$ python3 -q
>>> import numpy as np
>>> import numpy.linalg as la
>>> np.set_printoptions(precision=2, suppress=True, linewidth=140)
>>> data = np.loadtxt("dump.csv", delimiter=",")
>>> print(data)
[[-6.56  1.51  1.01]
 [ 1.51  0.7  -0.2 ]
 [ 1.01 -0.2   0.87]]
>>> # column 0 dominates
>>> cov = data.T @ data
>>> print(la.svd(data, compute_uv=False) ** 2)
[48.95  1.01  1.  ]
>>> print(cov)
[[46.33 -9.05 -6.05]
 [-9.05  2.81  1.21]
 [-6.05  1.21  1.82]]
>>> print(np.round(np.trace(cov), 2), np.round((data ** 2).sum(), 2))
50.96 50.96
>>> print((data @ data.T).shape)
(3, 3)
>>> print(np.diag(cov))
[46.33  2.81  1.82]
>>> print(la.eigvalsh(cov)[::-1])
[48.95  1.01  1.  ]
>>> m1 = np.array([[-0.6, -0.5, -1.9],
...     [1.3, -1.0, -1.1],
...     [-1.1, -1.2, 0.0],
...     [0.9, 1.9, -0.4]])
>>> print(m1)
[[-0.6 -0.5 -1.9]
 [ 1.3 -1.  -1.1]
 [-1.1 -1.2  0. ]
 [ 0.9  1.9 -0.4]]
>>> theta = np.radians(180)
>>> r_ = np.eye(3)
>>> r_[2, 2] = r_[0, 0] = np.cos(theta)
>>> r_[2, 0], r_[0, 2] = -np.sin(theta), np.sin(theta)
>>> print(r_.round(2) + 0)
[[-1.  0.  0.]
 [ 0.  1.  0.]
 [ 0.  0. -1.]]
>>> B = data @ r_.T
>>> print(B)
[[ 6.56  1.51 -1.01]
 [-1.51  0.7   0.2 ]
 [-1.01 -0.2  -0.87]]
>>> print(np.allclose(la.norm(data, axis=1), la.norm(B, axis=1)))
True
>>> print(la.svd(data, compute_uv=False), la.svd(B, compute_uv=False))
[7.   1.01 1.  ] [7.   1.01 1.  ]
>>> print(round(float(la.det(r_)), 2), np.trace(r_))
1.0 -1.0
>>> t3 = np.stack([B, -1 * B, B[::-1]])
>>> print(la.norm(t3, axis=(1, 2)))
[7.14 7.14 7.14]
>>> print(la.matrix_rank(t3.reshape(3, -1)))
2
>>> print(la.matrix_rank(t3))
[3 3 3]
>>> print(np.einsum("bij,cij->bc", t3, t3))
[[ 50.96 -50.96  -9.29]
 [-50.96  50.96   9.29]
 [ -9.29   9.29  50.96]]
>>> feats = np.minimum.outer(np.arange(1, 5), np.arange(1, 5)) * 5
>>> print(feats)
[[ 5  5  5  5]
 [ 5 10 10 10]
 [ 5 10 15 15]
 [ 5 10 15 20]]
>>> q, evecs = la.qr(feats[:, :2])[0], la.qr(feats[:, 2:])[0]
>>> sv = la.svd(q.T @ evecs, compute_uv=False)
>>> print((sv > 0.9).sum())
1
>>> print(round(float(la.norm(q @ q.T - evecs @ evecs.T, 2)), 2))
0.99
>>> w1 = np.array([[-5, 8, 3, -8, 0, 3],
...     [-6, -6, 4, -5, 8, 4],
...     [8, 8, 9, -3, -7, 1],
...     [-5, -3, -8, 0, 9, 7]])
>>> c = np.array([-1, 7, 6, 6, 9, 0])
>>> H = np.maximum(feats @ w1 + c, 0)
>>> print((H > 0).mean(axis=0))
[0. 1. 1. 0. 1. 1.]
>>> print((H > 0).astype(int))
[[0 1 1 0 1 1]
 [0 1 1 0 1 1]
 [0 1 1 0 1 1]
 [0 1 1 0 1 1]]
>>> cent = np.array([[2, 1, 2], [2, 1, 2], [3, 2, 0], [0, 1, 3], [2, 2, 3], [0, 1, 0]])
>>> print(H @ cent)
[[340 327 261]
 [505 532 401]
 [590 627 481]
 [530 657 586]]
>>> print((H @ cent).round(6).argmax(axis=1))
[0 1 1 1]
>>> x0 = np.array([4, -5, 3])
>>> target = m1 @ x0
>>> print(np.round(la.pinv(m1) @ m1, 2) + 0)
[[1. 0. 0.]
 [0. 1. 0.]
 [0. 0. 1.]]
>>> print(la.lstsq(m1, target)[0])
[ 4. -5.  3.]
>>> print(target)
[-5.6  6.9  1.6 -7.1]
>>> rng = np.random.default_rng(578849)
>>> target = target + 0.1 * rng.normal(size=4)
>>> print(target)
[-5.67  6.88  1.39 -6.86]
>>> c, *_ = la.lstsq(m1, target)
>>> print(np.round(la.norm(target - m1 @ c), 2))
0.02
>>> print([round(float(la.norm(la.solve(m1.T @ m1 + lam * np.eye(3), m1.T @ target))), 2) for lam in (0, 1, 10, 100)])
[7.03, 4.98, 1.47, 0.19]
>>> theta = np.radians(72)
>>> r_ = np.eye(4)
>>> r_[1, 1] = r_[3, 3] = np.cos(theta)
>>> r_[1, 3], r_[3, 1] = -np.sin(theta), np.sin(theta)
>>> print(r_)
[[ 1.    0.    0.    0.  ]
 [ 0.    0.31  0.   -0.95]
 [ 0.    0.    1.    0.  ]
 [ 0.    0.95  0.    0.31]]
>>> B = feats @ r_.T
>>> print(np.allclose(la.norm(feats, axis=1), la.norm(B, axis=1)))
True
>>> print(np.allclose(feats @ feats.T, B @ B.T))
True
>>> print(np.abs(B - feats).max(axis=0))
[ 0.   25.93  0.    4.31]
